$ python3 -q
>>> import numpy as np
>>> from numpy import linalg as LA
>>> np.set_printoptions(suppress=True, linewidth=140)
>>> F = np.load("case15.npy")
>>> F
array([[0, 2, 2, 1, 1, 1, 2, 0, 0, 1],
       [1, 2, 2, 0, 1, 1, 1, 0, 2, 0],
       [2, 1, 2, 2, 0, 1, 2, 2, 1, 2],
       [1, 1, 2, 1, 2, 2, 1, 2, 1, 1],
       [1, 1, 0, 1, 2, 1, 2, 2, 0, 2],
       [2, 0, 1, 1, 2, 2, 0, 2, 2, 2],
       [0, 1, 2, 0, 0, 1, 0, 2, 1, 2],
       [2, 2, 2, 1, 1, 0, 1, 2, 1, 1],
       [2, 2, 1, 2, 2, 2, 1, 2, 1, 1],
       [0, 2, 0, 1, 1, 2, 0, 2, 2, 0],
       [1, 1, 0, 0, 2, 2, 1, 0, 2, 0],
       [3, 8, 8, 1, 4, 4, 5, 0, 6, 1]])
>>> x0 = np.array([-1, 2, 0, 0, -1, 3, -3, 0, 2, 2])
>>> h1 = np.maximum(F @ x0, 0)
>>> print(F.T @ h1)
[122 246 237  73 161 186 137 104 219  85]
>>> print(np.flatnonzero(h1 > 1e-9))
[ 0  1  2  3  5  6  7  8  9 10 11]
>>> np.maximum(F @ x0, 0) - np.maximum(-F @ x0, 0)
array([ 2,  6,  3,  6,  0, 10, 11,  2,  7, 13,  6, 20])
>>> print(F * (h1 > 1e-9)[:, None])
[[0 2 2 1 1 1 2 0 0 1]
 [1 2 2 0 1 1 1 0 2 0]
 [2 1 2 2 0 1 2 2 1 2]
 [1 1 2 1 2 2 1 2 1 1]
 [0 0 0 0 0 0 0 0 0 0]
 [2 0 1 1 2 2 0 2 2 2]
 [0 1 2 0 0 1 0 2 1 2]
 [2 2 2 1 1 0 1 2 1 1]
 [2 2 1 2 2 2 1 2 1 1]
 [0 2 0 1 1 2 0 2 2 0]
 [1 1 0 0 2 2 1 0 2 0]
 [3 8 8 1 4 4 5 0 6 1]]
>>> M2 = F / LA.norm(F, axis=1, keepdims=True)
>>> C2 = M2 @ M2.T
>>> round(np.degrees(np.arccos(np.clip(C2[1, 7], -1, 1))), 1)
np.float64(40.2)
>>> (np.abs(C2) > 0.9).astype(int)
array([[1, 0, 0, 0, 0, 0, 0, 0, 0, 0, 0, 0],
       [0, 1, 0, 0, 0, 0, 0, 0, 0, 0, 0, 1],
       [0, 0, 1, 0, 0, 0, 0, 0, 0, 0, 0, 0],
       [0, 0, 0, 1, 0, 0, 0, 0, 1, 0, 0, 0],
       [0, 0, 0, 0, 1, 0, 0, 0, 0, 0, 0, 0],
       [0, 0, 0, 0, 0, 1, 0, 0, 0, 0, 0, 0],
       [0, 0, 0, 0, 0, 0, 1, 0, 0, 0, 0, 0],
       [0, 0, 0, 0, 0, 0, 0, 1, 0, 0, 0, 0],
       [0, 0, 0, 1, 0, 0, 0, 0, 1, 0, 0, 0],
       [0, 0, 0, 0, 0, 0, 0, 0, 0, 1, 0, 0],
       [0, 0, 0, 0, 0, 0, 0, 0, 0, 0, 1, 0],
       [0, 1, 0, 0, 0, 0, 0, 0, 0, 0, 0, 1]])
>>> O, _ = LA.qr(np.array([[-0.2, -2.2, 0.8, 0.2],
...     [-1.2, 0.1, 1.6, -1.0],
...     [-1.3, 0.2, -0.1, 0.7],
...     [0.4, -0.8, 0.1, 0.2]]))
>>> feats = O[:, :4]
>>> print(feats.round(1) + 0)
[[-0.1  0.9  0.  -0.3]
 [-0.7  0.   0.7  0.1]
 [-0.7  0.  -0.7  0.2]
 [ 0.2  0.3  0.1  0.9]]
>>> w1 = np.array([[-3, 2, 2, 0, -3, 0],
...     [3, 1, -2, 2, -3, 1],
...     [2, -2, -1, 3, 1, -3],
...     [0, -2, -3, -3, -2, 2]])
>>> coef = np.array([2, -3, 4, -2, 1, 5])
>>> hid = np.maximum(feats @ w1 + coef, 0)
>>> LA.matrix_rank(hid)
np.int64(4)
>>> (hid > 0).astype(int)
array([[1, 0, 1, 1, 0, 1],
       [1, 0, 1, 0, 1, 1],
       [1, 0, 1, 0, 1, 1],
       [1, 0, 1, 0, 0, 1]])
>>> basis = np.array([[3, 1, 3], [0, 2, 0], [1, 1, 1], [3, 3, 1], [1, 0, 3], [3, 0, 3]])
>>> print(np.round(hid @ basis, 1))
[[36.5  9.9 35.1]
 [30.4  7.1 37.4]
 [35.   5.3 39.3]
 [29.3  3.4 29.3]]
>>> x0 = np.array([-1, 2, 2, -1])
>>> rhs = feats @ x0
>>> coef, lr = np.zeros(4), 1 / LA.norm(feats, 2) ** 2
>>> for i in range(250):
...     coef -= lr * feats.T @ (feats @ coef - rhs)
...     if i % 50 == 0: print(i, round(LA.norm(feats @ coef - rhs), 1))
... 
0 0.0
50 0.0
100 0.0
150 0.0
200 0.0
>>> coef.round(1)
array([-1.,  2.,  2., -1.])
>>> E = np.load("block17.npy")
>>> print(E)
[[ -2  -2  -2  -2  -2  -2  -2  -2]
 [ -2  -4  -4  -4  -4  -4  -4  -4]
 [ -2  -4  -6  -6  -6  -6  -6  -6]
 [ -2  -4  -6  -8  -8  -8  -8  -8]
 [ -2  -4  -6  -8 -10 -10 -10 -10]
 [ -2  -4  -6  -8 -10 -12 -12 -12]
 [ -2  -4  -6  -8 -10 -12 -14 -14]
 [ -2  -4  -6  -8 -10 -12 -14 -16]]
>>> round(LA.eigvalsh(E).min(), 1)
np.float64(-58.7)
>>> [round(float(LA.det(E[:i, :i])), 2) + 0 for i in range(1, 9)]
[-2.0, 4.0, -8.0, 16.0, -32.0, 64.0, -128.0, 256.0]
>>> np.all(LA.eigvalsh(E) > 0)
np.False_
>>> x0 = np.array([2, 2, 1, 2, 2, -2, -1, -3])
>>> rhs = E @ x0
>>> rhs
array([-6, -8, -6, -2,  6, 18, 26, 32])
>>> np.round(LA.solve(E, rhs), 1)
array([ 2.,  2.,  1.,  2.,  2., -2., -1., -3.])
>>> np.round(LA.solve(E, E[:, 6]), 1)
array([-0., -0., -0., -0., -0., -0.,  1., -0.])
>>> np.round(LA.solve(E, -2 * rhs), 1)
array([-4., -4., -2., -4., -4.,  4.,  2.,  6.])
>>> def softmax(z):
...     e = np.exp(z - z.max(axis=-1, keepdims=True))
...     return e / e.sum(axis=-1, keepdims=True)
... 
>>> np.round(softmax(10 * E[1]), 1) + 0
array([1., 0., 0., 0., 0., 0., 0., 0.])
>>> np.round(softmax(E).sum(axis=1), 1)
array([1., 1., 1., 1., 1., 1., 1., 1.])
>>> np.round(softmax(E[1]), 1)
array([0.5, 0.1, 0.1, 0.1, 0.1, 0.1, 0.1, 0.1])
>>> att = E @ E.T / np.sqrt(8)
>>> print(np.round(softmax(att)[1] @ E, 1))
[ -2.   -4.   -6.   -8.  -10.  -12.  -14.  -15.9]
>>> np.round(softmax(att), 1) + 0
array([[0. , 0. , 0. , 0. , 0. , 0. , 0.2, 0.8],
       [0. , 0. , 0. , 0. , 0. , 0. , 0.1, 0.9],
       [0. , 0. , 0. , 0. , 0. , 0. , 0. , 1. ],
       [0. , 0. , 0. , 0. , 0. , 0. , 0. , 1. ],
       [0. , 0. , 0. , 0. , 0. , 0. , 0. , 1. ],
       [0. , 0. , 0. , 0. , 0. , 0. , 0. , 1. ],
       [0. , 0. , 0. , 0. , 0. , 0. , 0. , 1. ],
       [0. , 0. , 0. , 0. , 0. , 0. , 0. , 1. ]])
>>> np.round(softmax(att + np.triu(np.full(att.shape, -np.inf), 1)), 1) + 0
array([[1., 0., 0., 0., 0., 0., 0., 0.],
       [0., 1., 0., 0., 0., 0., 0., 0.],
       [0., 0., 1., 0., 0., 0., 0., 0.],
       [0., 0., 0., 1., 0., 0., 0., 0.],
       [0., 0., 0., 0., 1., 0., 0., 0.],
       [0., 0., 0., 0., 0., 1., 0., 0.],
       [0., 0., 0., 0., 0., 0., 1., 0.],
       [0., 0., 0., 0., 0., 0., 0., 1.]])
>>> M2 = np.c_[F[:, :3] @ np.array([[3, 2, 2], [-3, 1, -2], [1, 3, -2]]), np.array([-4, 1, 7, -3, -2, -6, 3, 6, -4, 7, -2, -4])]
>>> M2
array([[ -4,   8,  -8,  -4],
       [ -1,  10,  -6,   1],
       [  5,  11,  -2,   7],
       [  2,   9,  -4,  -3],
       [  0,   3,   0,  -2],
       [  7,   7,   2,  -6],
       [ -1,   7,  -6,   3],
       [  2,  12,  -4,   6],
       [  1,   9,  -2,  -4],
       [ -6,   2,  -4,   7],
       [  0,   3,   0,  -2],
       [ -7,  38, -26,  -4]])
>>> np.round(LA.norm(LA.qr(F)[0].T @ M2, axis=0) ** 2 / ((M2 ** 2).sum(axis=0) + 1e-12), 1)
array([1., 1., 1., 1.])
>>> LA.matrix_rank(M2)
np.int64(4)
>>> M2 = np.array([[2, 0, 3, 3, 3, 3, 1, 1, 1, 1],
...     [3, 2, 0, 0, 3, 0, 3, 0, 2, 1],
...     [2, 0, 1, 3, 1, 3, 1, 1, 3, 2],
...     [2, 0, 2, 2, 3, 2, 3, 2, 0, 1],
...     [1, 0, 2, 2, 1, 1, 2, 2, 0, 1],
...     [0, 3, 0, 1, 2, 0, 1, 1, 1, 2],
...     [3, 3, 0, 1, 2, 1, 1, 0, 0, 0],
...     [3, 0, 3, 2, 1, 3, 0, 3, 1, 3],
...     [1, 3, 3, 1, 1, 1, 2, 0, 1, 2],
...     [0, 3, 0, 0, 0, 2, 3, 0, 3, 1],
...     [2, 3, 3, 1, 2, 1, 0, 2, 1, 3]])
>>> mat = M2.T @ M2
>>> mat
array([[45, 24, 32, 30, 38, 32, 26, 23, 20, 29],
       [24, 49, 18, 12, 27, 15, 27,  9, 22, 26],
       [32, 18, 45, 32, 30, 33, 20, 27, 15, 33],
       [30, 12, 32, 34, 29, 33, 20, 23, 17, 26],
       [38, 27, 30, 29, 43, 27, 30, 21, 18, 27],
       [32, 15, 33, 33, 27, 39, 23, 23, 23, 28],
       [26, 27, 20, 20, 30, 23, 39, 13, 22, 20],
       [23,  9, 27, 23, 21, 23, 13, 24, 10, 24],
       [20, 22, 15, 17, 18, 23, 22, 10, 27, 22],
       [29, 26, 33, 26, 27, 28, 20, 24, 22, 35]])
>>> # symmetric
>>> Lm = LA.cholesky(mat)
>>> print(np.round(np.diag(Lm) ** 2, 1))
[45.  36.2 22.2  8.3  8.2  5.  12.9  6.2  6.5  0.7]
>>> LA.eigvalsh(mat).min() > 0
np.True_
>>> x0 = np.array([3, 0, 1, 0, 0, 1, 2, 0, 2, 0])
>>> rhs = mat @ x0
>>> rhs
array([291, 203, 244, 229, 267, 260, 243, 165, 196, 232])
>>> np.round(LA.solve(mat, rhs + mat[:, 3]), 1) + 0
array([3., 0., 1., 1., 0., 1., 2., 0., 2., 0.])
>>> np.round(LA.solve(mat, -2 * rhs), 1) + 0
array([-6.,  0., -2.,  0.,  0., -2., -4.,  0., -4.,  0.])
>>> x0 = np.ones(10)
>>> for _ in range(3):
...     x0 = mat @ x0
...     x0 /= LA.norm(x0)
...     print(round(x0 @ mat @ x0, 1))
... 
258.9
259.0
259.0
>>> np.round(LA.eigvalsh(mat)[-1], 1)
np.float64(259.0)
>>> np.round(np.sort(np.abs(LA.eigvals(mat))), 1)
array([  0.3,   1.6,   3.9,   5.5,   6.7,  11.5,  20.4,  21.9,  49.2, 259. ])
>>> print(np.allclose(mat, mat.T))
True
>>> x0 = np.array([3, 1, 4, 1, 3, 5, 0, 3, 4, 2])
>>> rhs = mat @ x0
>>> coef, lr = np.zeros(10), 1 / LA.norm(mat, 2) ** 2
>>> for i in range(4):
...     coef -= lr * mat.T @ (mat @ coef - rhs)
...     if i % 1 == 0: print(i, round(LA.norm(mat @ coef - rhs), 1))
... 
0 99.3
1 96.2
2 93.3
3 90.5
>>> coef.round(1)
array([3.1, 2.1, 3. , 2.7, 2.9, 2.9, 2.3, 2.1, 1.9, 2.8])
>>> M2 = np.array([[0.1, 0.2, -1.6, -0.9],
...     [-0.2, 0.0, 0.9, -1.1],
...     [0.8, 1.0, -0.1, -1.9],
...     [-0.6, 0.0, 1.2, -0.5],
...     [0.8, -0.5, 0.3, -0.7]])
>>> basis = np.array([[0.8, -0.5, 0.6, 1.3, 0.2, -0.2],
...     [-1.1, -0.8, 0.7, -0.3, 0.1, 1.0],
...     [0.0, 0.9, 1.0, -0.2, -0.3, -0.7],
...     [0.0, -1.4, -1.0, -1.9, 0.8, 0.0]])
>>> K = M2 @ basis
>>> print(K.round(1))
[[-0.1 -0.4 -0.5  2.1 -0.2  1.3]
 [-0.2  2.4  1.9  1.6 -1.2 -0.6]
 [-0.5  1.4  3.   4.4 -1.2  0.9]
 [-0.5  2.1  1.3 -0.1 -0.9 -0.7]
 [ 1.2  1.2  1.1  2.5 -0.5 -0.9]]
>>> # rows and columns are dependent
>>> LA.matrix_rank(K, rtol=0.1)
np.int64(4)
>>> A = np.load("a.npy")
>>> A
array([[6, 2, 1, 2, 5],
       [2, 6, 3, 3, 6],
       [1, 3, 6, 3, 3],
       [2, 3, 3, 6, 3],
       [5, 6, 3, 3, 6]])
>>> # equal to its transpose
>>> evals, vecs = LA.eigh(A)
>>> np.round(np.abs(vecs[:, -1]), 1)
array([0.4, 0.5, 0.4, 0.4, 0.6])
>>> np.round(LA.eigvalsh(A @ A), 1)
array([  0.8,   7.4,  12.7,  33.3, 355.7])
>>> np.round(vecs @ np.diag(evals) @ vecs.T, 1)
array([[6., 2., 1., 2., 5.],
       [2., 6., 3., 3., 6.],
       [1., 3., 6., 3., 3.],
       [2., 3., 3., 6., 3.],
       [5., 6., 3., 3., 6.]])
>>> (evals > 1e-8).sum(), (evals < -1e-8).sum()
(np.int64(4), np.int64(1))
>>> np.abs(vecs[:, -1]).round(6).argmax()
np.int64(4)
>>> evals.round(1)
array([-0.9,  2.7,  3.6,  5.8, 18.9])
>>> round(float(evals.sum()), 1), np.trace(A)
(30.0, np.int64(30))
>>> print(np.round(vecs.T @ A @ vecs, 1) + 0)
[[-0.9  0.   0.   0.   0. ]
 [ 0.   2.7  0.   0.   0. ]
 [ 0.   0.   3.6  0.   0. ]
 [ 0.   0.   0.   5.8  0. ]
 [ 0.   0.   0.   0.  18.9]]
>>> print(np.round(LA.eigvalsh(A + 5 * np.eye(5)), 1))
[ 4.1  7.7  8.6 10.8 23.9]
>>> A.sum(axis=0)
array([16, 20, 16, 17, 23])
>>> print(LA.matrix_rank(A))
5
>>> A.mean(axis=0)
array([3.2, 4. , 3.2, 3.4, 4.6])
>>> A.sum(axis=1)
array([16, 20, 16, 17, 23])
>>> print(np.unravel_index(np.abs(A).argmax(), A.shape))
(np.int64(0), np.int64(0))
>>> evals, vecs = LA.eig(A)
>>> np.round(np.prod(evals), 1)
np.float64(-972.0)
>>> evals.round(1)
array([18.9, -0.9,  5.8,  3.6,  2.7])
>>> np.round(A @ vecs[:, 0] - evals[0] * vecs[:, 0], 1) + 0
array([0., 0., 0., 0., 0.])
>>> np.round(np.sort(LA.eigvals(A @ A)), 1)
array([  0.8,   7.4,  12.7,  33.3, 355.7])
